>>> import numpy as np
>>> np.set_printoptions(precision=3, suppress=True, linewidth=200, sign=" ")
>>> feats = np.loadtxt("data.csv", delimiter=",")
>>> feats
array([[ 1.   ,  0.   ,  0.   ],
       [ 0.   ,  0.667,  0.333],
       [ 0.333,  0.   ,  0.667]])
>>> out = feats / np.linalg.norm(feats, axis=1, keepdims=True)
>>> cov = out @ out.T
>>> (cov - 2 * np.eye(3)).round(6).argmax(axis=1)
array([ 2,  2,  0])
>>> cov[0]
array([ 1.   ,  0.   ,  0.447])
>>> np.argwhere(np.triu(np.abs(cov) > 0.95, 1))
array([], shape=(0, 2), dtype=int64)
>>> out = np.array([[-5, 9], [-8, 4], [-1, 0]])
>>> np.linalg.matrix_rank(np.vstack([feats, out.T]))
np.int64(3)
>>> np.vstack([feats, out.T]).shape
(5, 3)
>>> np.einsum("ij,ij->i", feats, feats)
array([ 1.   ,  0.556,  0.556])
>>> np.einsum("ij->j", feats)
array([ 1.333,  0.667,  1.   ])
>>> np.linalg.matrix_rank(feats @ out)
np.int64(2)
>>> O = feats.astype(float).copy()
>>> for j in range(3):
...     O[:, j] -= O[:, :j] @ (O[:, :j].T @ O[:, j])
...     O[:, j] /= np.linalg.norm(O[:, j])
... 
>>> O
array([[ 0.949,  0.   , -0.316],
       [ 0.   ,  1.   ,  0.   ],
       [ 0.316,  0.   ,  0.949]])
>>> np.round(O.T @ feats, 3) + 0
array([[ 1.054,  0.   ,  0.211],
       [ 0.   ,  0.667,  0.333],
       [ 0.   ,  0.   ,  0.633]])
>>> O, vecs = np.linalg.qr(feats[:, :1])[0], np.linalg.qr(feats[:, 1:])[0]
>>> sig = np.linalg.svd(O.T @ vecs, compute_uv=False)
>>> (sig > 0.9).sum()
np.int64(0)
>>> sig
array([ 0.316])
>>> arr = np.array([[0, 0, -6, 0, 5, 2],
...     [0, 0, -3, -4, 6, 3],
...     [6, 3, 0, 2, 3, 1],
...     [0, 4, -2, 0, -2, 3],
...     [-5, -6, -3, 2, 0, -2],
...     [-2, -3, -1, -3, 2, 0]])
>>> arr
array([[ 0,  0, -6,  0,  5,  2],
       [ 0,  0, -3, -4,  6,  3],
       [ 6,  3,  0,  2,  3,  1],
       [ 0,  4, -2,  0, -2,  3],
       [-5, -6, -3,  2,  0, -2],
       [-2, -3, -1, -3,  2,  0]])
>>> def softmax(z):
...     e = np.exp(z - z.max(axis=-1, keepdims=True))
...     return e / e.sum(axis=-1, keepdims=True)
... 
>>> np.round(softmax(10 * arr[0]), 3) + 0
array([ 0.,  0.,  0.,  0.,  1.,  0.])
>>> np.round(softmax(arr[0] + -3), 3) + 0
array([ 0.006,  0.006,  0.   ,  0.006,  0.935,  0.047])
>>> S = arr @ arr.T / np.sqrt(6)
>>> softmax(S).round(6).argmax(axis=1)
array([ 0,  1,  2,  3,  4,  1])
>>> np.round(softmax(S), 3) + 0
array([[ 0.989,  0.011,  0.   ,  0.   ,  0.   ,  0.   ],
       [ 0.001,  0.999,  0.   ,  0.   ,  0.   ,  0.   ],
       [ 0.   ,  0.   ,  1.   ,  0.   ,  0.   ,  0.   ],
       [ 0.   ,  0.   ,  0.   ,  1.   ,  0.   ,  0.   ],
       [ 0.   ,  0.   ,  0.   ,  0.   ,  1.   ,  0.   ],
       [ 0.005,  0.408,  0.   ,  0.   ,  0.18 ,  0.408]])
>>> rng = np.random.default_rng(88)
>>> idx = rng.permutation(6)
>>> idx
array([ 2,  3,  1,  0,  5,  4])
>>> out = arr[idx][:, idx]
>>> round(float(np.linalg.det(out)), 3), np.round(np.linalg.det(arr[idx]), 3)
(1681.0, np.float64(1681.0))
>>> np.allclose(out, arr)
False
>>> np.sort(np.abs(np.linalg.eigvals(out)))
array([  0.63 ,   0.63 ,   5.627,   5.627,  11.573,  11.573])
>>> blk = np.stack([arr, -3 * arr, arr[::-1]])
>>> blk.shape
(3, 6, 6)
>>> np.linalg.norm(blk, axis=(1, 2))
array([ 18.221,  54.663,  18.221])
>>> np.einsum("bij,cij->bc", blk, blk)
array([[ 332, -996,   40],
       [-996, 2988, -120],
       [  40, -120,  332]])
>>> np.linalg.matrix_rank(blk.reshape(3, -1))
np.int64(2)
>>> x = np.array([4, -2, -3, -1, 5, 0])
>>> h = np.maximum(arr @ x, 0)
>>> arr * (h > 1e-9)[:, None]
array([[ 0,  0, -6,  0,  5,  2],
       [ 0,  0, -3, -4,  6,  3],
       [ 6,  3,  0,  2,  3,  1],
       [ 0,  0,  0,  0,  0,  0],
       [ 0,  0,  0,  0,  0,  0],
       [-2, -3, -1, -3,  2,  0]])
>>> np.maximum(arr @ x, 0) - np.maximum(-arr @ x, 0)
array([ 43,  43,  31, -12,  -1,  14])
>>> np.flatnonzero(h > 1e-9)
array([ 0,  1,  2,  5])
>>> O, _ = np.linalg.qr(np.array([[1.4, -1.9], [0.3, -1.4], [0.2, -0.6], [0.3, -0.4]]))
>>> K = O @ O.T
>>> K
array([[ 0.951, -0.019,  0.062,  0.205],
       [-0.019,  0.902,  0.297, -0.011],
       [ 0.062,  0.297,  0.103,  0.011],
       [ 0.205, -0.011,  0.011,  0.044]])
>>> ev, vecs = np.linalg.eigh(K)
>>> np.round(vecs.T @ vecs, 3) + 0
array([[ 1.,  0.,  0.,  0.],
       [ 0.,  1.,  0.,  0.],
       [ 0.,  0.,  1.,  0.],
       [ 0.,  0.,  0.,  1.]])
>>> np.unique(ev.round(6) + 0, return_counts=True)[1]
array([ 2,  2])
>>> np.round(np.linalg.svd(K, compute_uv=False), 3) + 0
array([ 1.,  1.,  0.,  0.])
>>> np.round(ev.sum(), 3), np.round(np.trace(K), 3)
(np.float64(2.0), np.float64(2.0))
>>> np.linalg.matrix_rank(K, rtol=0.1)
np.int64(2)
>>> np.argsort(-np.linalg.norm(K, axis=0).round(6), kind="stable")[:3]
array([ 0,  1,  2])
>>> round(float(np.linalg.norm(K, 2) / np.linalg.norm(K)), 3)
0.707
>>> np.linalg.cond(K) > 100
np.True_
>>> [round(float(x), 3) for x in np.linalg.svd(K, compute_uv=False)[:3]]
[1.0, 1.0, 0.0]
>>> out = K / np.linalg.norm(K, axis=1, keepdims=True)
>>> cov = out @ out.T
>>> np.argwhere(np.triu(np.abs(cov) > 0.95, 1))
array([[ 0,  3],
       [ 1,  2]])
>>> np.linalg.norm(out, axis=1)
array([ 1.,  1.,  1.,  1.])
>>> cov
array([[ 1.   , -0.021,  0.199,  0.999],
       [-0.021,  1.   ,  0.976, -0.053],
       [ 0.199,  0.976,  1.   ,  0.167],
       [ 0.999, -0.053,  0.167,  1.   ]])
>>> x = np.array([-1, -3, -5, -1])
>>> K * x
array([[-0.951,  0.057, -0.311, -0.205],
       [ 0.019, -2.705, -1.485,  0.011],
       [-0.062, -0.891, -0.514, -0.011],
       [-0.205,  0.032, -0.056, -0.044]])
>>> K @ np.eye(4)[3]
array([ 0.205, -0.011,  0.011,  0.044])
>>> K @ (2 * x)
array([-2.82 , -8.321, -2.956, -0.549])
>>> (K @ x).argmax()
np.int64(3)
>>> (K * x).sum(axis=1)
array([-1.41 , -4.16 , -1.478, -0.274])
>>> A = np.array([[-0.8, -0.9, 0.0, -0.9],
...     [0.2, 0.5, 1.9, 1.7],
...     [0.3, -2.3, -0.1, -1.0]])
>>> A
array([[-0.8, -0.9,  0. , -0.9],
       [ 0.2,  0.5,  1.9,  1.7],
       [ 0.3, -2.3, -0.1, -1. ]])
>>> cov = A.T @ A
>>> np.linalg.matrix_rank(cov)
np.int64(3)
>>> np.diag(cov)
array([ 0.77,  6.35,  3.62,  4.7 ])
>>> np.allclose(cov, cov.T)
True
>>> np.trace(cov), (A ** 2).sum()
(np.float64(15.44), np.float64(15.44))
>>> blk = np.stack([A, 3 * A, A[::-1]])
>>> blk.sum(axis=0)
array([[ -2.9,  -5.9,  -0.1,  -4.6],
       [  1. ,   2.5,   9.5,   8.5],
       [  0.4, -10.1,  -0.4,  -4.9]])
>>> (blk @ A.T).shape
(3, 3, 3)
>>> np.linalg.norm(blk, axis=(1, 2))
array([  3.929,  11.788,   3.929])
>>> np.linalg.matrix_rank(blk.reshape(3, -1))
np.int64(2)
>>> out = A + rng.integers(-2, 3, (3, 2)) @ rng.integers(-2, 3, (2, 4))
>>> out
array([[-4.8,  0.1, -4. ,  4.1],
       [-1.8,  1.5, -0.1,  2.7],
       [-1.7, -1.3, -2.1,  0. ]])
>>> out - A
array([[-4.,  1., -4.,  5.],
       [-2.,  1., -2.,  1.],
       [-2.,  1., -2.,  1.]])
>>> np.abs(out - A).sum(axis=1)
array([ 14.,   6.,   6.])
>>> np.linalg.matrix_rank(out - A, tol=1e-8)
np.int64(2)
